$ python3 -q
>>> import numpy as np
>>> np.set_printoptions(precision=1, suppress=True, linewidth=160, floatmode="fixed")
>>> data = np.loadtxt("dump.csv", delimiter=",")
>>> data
array([[0.0, 1.0, 1.0],
       [1.0, 0.0, 1.0],
       [1.0, 1.0, 0.0]])
>>> [round(float(np.linalg.det(data[:i, :i])), 2) + 0 for i in range(1, 4)]
[0.0, -1.0, 2.0]
>>> print(np.all(np.linalg.eigvalsh(data) > 0))
False
>>> round(float(np.linalg.eigvalsh(data).min()), 1)
-1.0
>>> C2 = data.T @ data
>>> C2
array([[2.0, 1.0, 1.0],
       [1.0, 2.0, 1.0],
       [1.0, 1.0, 2.0]])
>>> print(np.allclose(C2, C2.T))
True
>>> print(np.linalg.svd(data, compute_uv=False) ** 2)
[4.0 1.0 1.0]
>>> u = np.array([-1, -2, 2])
>>> rng = np.random.default_rng(28)
>>> J = np.outer(rng.normal(size=15), u) + 0.3 * rng.normal(size=(15, 3))
>>> J.round(1) + 0
array([[ 1.0,  2.2, -2.3],
       [ 0.6, -0.3,  0.3],
       [-0.4,  0.7, -0.6],
       [ 0.7,  1.6, -1.5],
       [-0.4, -0.2,  1.0],
       [-0.8, -2.2,  1.6],
       [-0.2,  0.1,  0.1],
       [ 1.2,  2.4, -2.3],
       [-0.6, -0.8,  0.2],
       [ 0.2,  1.1, -0.8],
       [-0.6, -2.5,  2.2],
       [ 0.0,  0.9, -1.3],
       [-0.9, -1.5,  0.9],
       [ 0.8,  2.9, -2.0],
       [-1.6, -3.5,  3.3]])
>>> other = J / np.sqrt((J ** 2).mean(axis=1, keepdims=True))
>>> other[0]
array([ 0.5,  1.2, -1.2])
>>> Ac = J - J.mean(axis=0)
>>> Uu, s, Vt = np.linalg.svd(Ac, full_matrices=False)
>>> s
array([9.8, 1.3, 1.0])
>>> np.round((s ** 2).sum() ** 2 / (s ** 4).sum(), 1)
np.float64(1.1)
>>> (np.sign(Uu[:, 0]) == np.sign(Uu[0, 0])).astype(int)
array([1, 0, 1, 1, 0, 0, 0, 1, 0, 1, 0, 1, 0, 1, 0])
>>> print(np.round(s ** 2 / (s ** 2).sum(), 1) + 0)
[1.0 0.0 0.0]
>>> Vt[0] * np.sign(Vt[0, np.abs(Vt[0]).argmax()])
array([ 0.3,  0.7, -0.6])
>>> C2 = J.T @ J
>>> np.linalg.matrix_rank(C2)
np.int64(3)
>>> print(C2)
[[  9.4  19.5 -16.9]
 [ 19.5  50.8 -43.8]
 [-16.9 -43.8  39.7]]
>>> C = J[[13, 7]].astype(float)
>>> for _ in range(7):
...     lab = np.linalg.norm(J[:, None] - C, axis=-1).argmin(axis=1)
...     C = np.array([J[lab == j].mean(axis=0) for j in range(2)])
... 
>>> lab
array([0, 1, 0, 0, 1, 1, 1, 0, 1, 0, 1, 0, 1, 0, 1])
>>> np.abs(C[1] - C[0]).argmax()
np.int64(1)
>>> C
array([[ 0.5,  1.7, -1.5],
       [-0.6, -1.4,  1.2]])
>>> np.bincount(lab)
array([7, 8])
>>> C[1] - C[0]
array([-1.1, -3.1,  2.7])
>>> blk = np.stack([J, -2 * J, J[::-1]])
>>> blk.shape
(3, 15, 3)
>>> np.einsum("bij,cij->bc", blk, blk)
array([[  99.9, -199.7,  -21.0],
       [-199.7,  399.5,   41.9],
       [ -21.0,   41.9,   99.9]])
>>> (blk @ J.T).shape
(3, 15, 15)
>>> blk.sum(axis=0)
array([[-2.6, -5.8,  5.6],
       [ 0.3,  3.2, -2.3],
       [-0.5, -2.3,  1.5],
       [-0.7, -0.7,  0.3],
       [-0.2, -2.3,  1.2],
       [ 1.0,  3.3, -2.4],
       [-0.4, -0.9,  0.1],
       [ 0.0,  0.0,  0.0],
       [ 0.4,  0.9, -0.1],
       [-1.0, -3.3,  2.4],
       [ 0.2,  2.3, -1.2],
       [ 0.7,  0.7, -0.3],
       [ 0.5,  2.3, -1.5],
       [-0.3, -3.2,  2.3],
       [ 2.6,  5.8, -5.6]])
>>> np.linalg.norm(blk, axis=(1, 2))
array([10.0, 20.0, 10.0])
>>> K = np.loadtxt("m.csv", delimiter=",")
>>> K
array([[ 5.0,  7.0, -2.0, -7.0],
       [ 0.0, -3.0,  0.0,  6.0],
       [ 4.0,  5.0, -1.0, -5.0],
       [ 0.0, -3.0,  0.0,  6.0]])
>>> Uu, s, Vt = np.linalg.svd(K)
>>> s.round(1) + 0
array([16.2,  4.6,  0.5,  0.0])
>>> other = Uu[:, :3] @ np.diag(s[:3]) @ Vt[:3]
>>> print(np.round(np.abs(K - other).max(), 1))
0.0
>>> round(np.linalg.norm(K - other) / np.linalg.norm(K), 1)
np.float64(0.0)
>>> np.linalg.matrix_rank(K, rtol=0.05)
np.int64(2)
>>> hat = np.triu(np.array([[9, -4, 6, -4], [-2, 9, 8, 2], [-4, 2, -4, -9], [-4, 6, 0, -2]]), 1) + np.eye(4)
>>> other = hat @ K @ np.linalg.inv(hat)
>>> np.round(np.poly(other), 1) + 0
array([ 1.0, -7.0, 15.0, -9.0,  0.0])
>>> np.round(np.linalg.det(other), 1)
np.float64(-0.0)
>>> np.linalg.matrix_rank(other)
np.int64(3)
>>> print(np.unique(K.round(6), axis=0).shape)
(3, 4)
>>> np.allclose(K[:-1].T @ np.linalg.lstsq(K[:-1].T, K[-1])[0], K[-1])
True
>>> E = np.loadtxt("arr.csv", delimiter=",")
>>> print(E)
[[ 1.0 -2.0  4.0]
 [ 1.0 -1.0  1.0]
 [ 1.0  0.0  0.0]
 [ 1.0  1.0  1.0]]
>>> x = np.array([3, -3, -2])
>>> rhs = E @ x
>>> rhs
array([ 1.0,  4.0,  3.0, -2.0])
>>> np.linalg.solve(E.T @ E, E.T @ rhs)
array([ 3.0, -3.0, -2.0])
>>> rhs = rhs + 0.3 * rng.normal(size=4)
>>> rhs
array([ 0.9,  4.8,  3.1, -1.8])
>>> c, *_ = np.linalg.lstsq(E, rhs)
>>> round(np.linalg.norm(rhs - E @ c), 1)
np.float64(0.5)
>>> c
array([ 3.5, -3.2, -2.2])
>>> other = np.c_[E[:, :2] @ np.array([[9, 1], [-4, 0]]), np.array([-2, 0, 1, 0])]
>>> other
array([[17.0,  1.0, -2.0],
       [13.0,  1.0,  0.0],
       [ 9.0,  1.0,  1.0],
       [ 5.0,  1.0,  0.0]])
>>> np.round(np.linalg.lstsq(E, other[:, 0])[0], 1) + 0
array([ 9.0, -4.0,  0.0])
